% ipython --no-banner

In [1]: import numpy as np

In [2]: np.set_printoptions(precision=1, suppress=True, linewidth=200)

In [3]: feats = np.load("a.npy")

In [4]: feats
Out[4]: 
array([[-2, -3, -3, -2, -1, -2, -2, -3, -1, -1, -2, -2, -3, -3, -3, -2],
       [ 1,  0,  0,  1,  2,  1,  1,  0,  2,  2,  1,  1,  0,  0,  0,  1],
       [ 3,  2,  2,  3,  4,  3,  3,  2,  4,  4,  3,  3,  2,  2,  2,  3],
       [ 4,  3,  3,  4,  5,  4,  4,  3,  5,  5,  4,  4,  3,  3,  3,  4],
       [-1, -2, -2, -1,  0, -1, -1, -2,  0,  0, -1, -1, -2, -2, -2, -1],
       [ 3,  2,  2,  3,  4,  3,  3,  2,  4,  4,  3,  3,  2,  2,  2,  3],
       [-1, -2, -2, -1,  0, -1, -1, -2,  0,  0, -1, -1, -2, -2, -2, -1],
       [ 3,  2,  2,  3,  4,  3,  3,  2,  4,  4,  3,  3,  2,  2,  2,  3],
       [ 1,  0,  0,  1,  2,  1,  1,  0,  2,  2,  1,  1,  0,  0,  0,  1],
       [ 2,  1,  1,  2,  3,  2,  2,  1,  3,  3,  2,  2,  1,  1,  1,  2],
       [ 3,  2,  2,  3,  4,  3,  3,  2,  4,  4,  3,  3,  2,  2,  2,  3],
       [ 4,  3,  3,  4,  5,  4,  4,  3,  5,  5,  4,  4,  3,  3,  3,  4],
       [ 2,  1,  1,  2,  3,  2,  2,  1,  3,  3,  2,  2,  1,  1,  1,  2],
       [-2, -3, -3, -2, -1, -2, -2, -3, -1, -1, -2, -2, -3, -3, -3, -2],
       [-2, -3, -3, -2, -1, -2, -2, -3, -1, -1, -2, -2, -3, -3, -3, -2]])

In [5]: rk = np.linalg.matrix_rank(feats)

In [6]: rk
Out[6]: np.int64(2)

In [7]: null = np.linalg.svd(feats)[2][rk:].T

In [8]: [int(np.linalg.matrix_rank(feats[:i])) for i in range(1, len(feats) + 1)]
Out[8]: [1, 2, 2, 2, 2, 2, 2, 2, 2, 2, 2, 2, 2, 2, 2]

In [9]: A2 = feats / np.sqrt((feats ** 2).mean(axis=1, keepdims=True))

In [10]: np.linalg.matrix_rank(A2) == np.linalg.matrix_rank(feats)
Out[10]: np.True_

In [11]: np.linalg.matrix_rank(feats - feats.mean(axis=1, keepdims=True))
Out[11]: np.int64(1)

In [12]: np.linalg.norm(A2, axis=1)
Out[12]: array([4., 4., 4., 4., 4., 4., 4., 4., 4., 4., 4., 4., 4., 4., 4.])
